% python3 -q
>>> import numpy as np
>>> np.set_printoptions(precision=2, suppress=True, linewidth=100, sign=" ")
>>> tidy = lambda a: np.round(a, 2) + 0
>>> W0 = np.load("arr.npy")
>>> W0
array([[-2, -2, -2],
       [-2, -4, -4],
       [-2, -4, -6]])
>>> vals, evecs = np.linalg.eigvalsh(W0)
Traceback (most recent call last):
  File "<python-input-5>", line 1, in <module>
    vals, evecs = np.linalg.eigvalsh(W0)
    ^^^^^^^^^^^
ValueError: too many values to unpack (expected 2)
>>> vals, evecs = np.linalg.eigh(W0)
>>> tidy(evecs @ np.diag(vals) @ evecs.T)
array([[-2., -2., -2.],
       [-2., -4., -4.],
       [-2., -4., -6.]])
>>> tidy(np.linalg.svd(W0, compute_uv=False))
array([ 10.1 ,   1.29,   0.62])
>>> tidy(vals.sum()), np.trace(W0)
(np.float64(-12.0), np.int64(-12))
>>> arr = np.loadtxt("run9.csv", delimiter=",")
>>> arr
array([[-6.26,  4.74, -6.3 , -1.52],
       [ 6.29, -4.8 ,  6.28,  1.55],
       [-4.3 ,  3.2 , -4.14, -0.99],
       [-6.34,  4.73, -6.36, -1.43],
       [-6.33,  4.83, -6.35, -1.45],
       [-4.22,  3.16, -4.13, -0.99],
       [ 4.21, -3.19,  4.16,  1.01],
       [-2.09,  1.77, -2.09, -0.52],
       [ 6.3 , -4.79,  6.26,  1.55],
       [ 6.37, -4.79,  6.32,  1.52],
       [ 4.15, -3.25,  4.25,  1.  ],
       [-6.32,  4.74, -6.3 , -1.41],
       [ 6.42, -4.77,  6.27,  1.5 ],
       [-2.21,  1.65, -2.13, -0.4 ],
       [-0.06,  0.05, -0.14, -0.08],
       [-4.18,  3.2 , -4.15, -0.94],
       [ 6.32, -4.81,  6.23,  1.48],
       [-6.29,  4.8 , -6.3 , -1.44],
       [ 4.2 , -3.13,  4.2 ,  1.07],
       [-6.32,  4.78, -6.35, -1.54],
       [ 2.06, -1.61,  2.14,  0.57],
       [ 6.26, -4.85,  6.37,  1.57],
       [-6.35,  4.77, -6.29, -1.5 ],
       [ 2.08, -1.59,  2.1 ,  0.53]])
>>> gram = np.cov(arr, rowvar=False)
>>> np.argsort(-arr.std(axis=0).round(6), kind="stable")
array([ 0,  2,  1,  3])
>>> tidy(np.median(arr, axis=0))
array([-1.08,  0.85, -1.12, -0.24])
>>> tidy(gram)
array([[ 27.9 , -21.14,  27.81,   6.62],
       [-21.14,  16.03, -21.08,  -5.02],
       [ 27.81, -21.08,  27.72,   6.6 ],
       [  6.62,  -5.02,   6.6 ,   1.57]])
>>> tidy(np.corrcoef(arr[:, 0], arr[:, 3])[0, 1])
np.float64(1.0)
>>> np.argwhere(np.triu(np.abs(np.corrcoef(arr.T)) > 0.8, 1))
array([[ 0,  1],
       [ 0,  2],
       [ 0,  3],
       [ 1,  2],
       [ 1,  3],
       [ 2,  3]])
>>> gram.shape
(4, 4)
>>> tidy(arr.std(axis=0))
array([ 5.17,  3.92,  5.15,  1.23])
>>> Uu, sigma, VT = np.linalg.svd(arr)
>>> np.argmax(sigma[:-1] / (sigma[1:] + 1e-6)) + 1
np.int64(1)
>>> other = Uu[:, :1] @ np.diag(sigma[:1]) @ VT[:1]
>>> tidy(np.linalg.norm(arr - other) / np.linalg.norm(arr))
np.float64(0.01)
>>> np.linalg.matrix_rank(other)
np.int64(1)
>>> tidy(np.abs(arr - other).max())
np.float64(0.14)
>>> rng = np.random.default_rng(6319)
>>> z = rng.permutation(4)
>>> other = arr[:, z] * rng.choice([-1, 1], 4)
>>> other
array([[ 1.52,  4.74, -6.3 ,  6.26],
       [-1.55, -4.8 ,  6.28, -6.29],
       [ 0.99,  3.2 , -4.14,  4.3 ],
       [ 1.43,  4.73, -6.36,  6.34],
       [ 1.45,  4.83, -6.35,  6.33],
       [ 0.99,  3.16, -4.13,  4.22],
       [-1.01, -3.19,  4.16, -4.21],
       [ 0.52,  1.77, -2.09,  2.09],
       [-1.55, -4.79,  6.26, -6.3 ],
       [-1.52, -4.79,  6.32, -6.37],
       [-1.  , -3.25,  4.25, -4.15],
       [ 1.41,  4.74, -6.3 ,  6.32],
       [-1.5 , -4.77,  6.27, -6.42],
       [ 0.4 ,  1.65, -2.13,  2.21],
       [ 0.08,  0.05, -0.14,  0.06],
       [ 0.94,  3.2 , -4.15,  4.18],
       [-1.48, -4.81,  6.23, -6.32],
       [ 1.44,  4.8 , -6.3 ,  6.29],
       [-1.07, -3.13,  4.2 , -4.2 ],
       [ 1.54,  4.78, -6.35,  6.32],
       [-0.57, -1.61,  2.14, -2.06],
       [-1.57, -4.85,  6.37, -6.26],
       [ 1.5 ,  4.77, -6.29,  6.35],
       [-0.53, -1.59,  2.1 , -2.08]])
>>> Uu, _, VT = np.linalg.svd(arr.T @ other)
>>> tidy(Uu @ VT)
array([[ 0.,  0.,  0., -1.],
       [ 0.,  1.,  0.,  0.],
       [ 0.,  0.,  1.,  0.],
       [-1.,  0.,  0.,  0.]])
>>> tidy(np.linalg.lstsq(arr, other)[0])
array([[ 0.,  0.,  0., -1.],
       [ 0.,  1.,  0.,  0.],
       [ 0.,  0.,  1.,  0.],
       [-1.,  0.,  0.,  0.]])
>>> M = np.load("dump.npy")
>>> M
array([[ 1,  1,  1,  1,  1,  1,  1,  1],
       [ 1, -1,  1, -1,  1, -1,  1, -1],
       [ 1, -1, -1,  1, -1,  1,  1, -1],
       [ 1, -1, -1,  1,  1, -1, -1,  1]])
>>> other = M / np.sqrt((M ** 2).mean(axis=1, keepdims=True))
>>> tidy(np.linalg.norm(other, axis=1))
array([ 2.83,  2.83,  2.83,  2.83])
>>> np.linalg.matrix_rank(M - M.mean(axis=1, keepdims=True))
np.int64(3)
>>> other = np.array([[-2, 2, 1],
...     [-2, 3, 1],
...     [3, 0, 0],
...     [-2, 2, -3],
...     [-2, -3, 0],
...     [-2, -2, -2],
...     [2, 3, -2],
...     [-1, -2, 1]])
>>> np.linalg.matrix_rank(np.vstack([M, other.T]))
np.int64(7)
>>> np.vstack([M, other.T]).shape
(7, 8)
>>> np.einsum("ik,kj->ji", M, other)
array([[-6,  8, -2, -8],
       [ 3,  1,  7, -5],
       [-4,  2, -8,  2]])
>>> other @ M
Traceback (most recent call last):
  File "<python-input-42>", line 1, in <module>
    other @ M
    ~~~~~~^~~
ValueError: matmul: Input operand 1 has a mismatch in its core dimension 0, with gufunc signature (n?,k),(k,m?)->(n?,m?) (size 4 is different from 3)
>>> np.linalg.matrix_rank(M @ other)
np.int64(3)
>>> np.einsum("ik,kj->ij", M, other)
array([[-6,  3, -4],
       [ 8,  1,  2],
       [-2,  7, -8],
       [-8, -5,  2]])
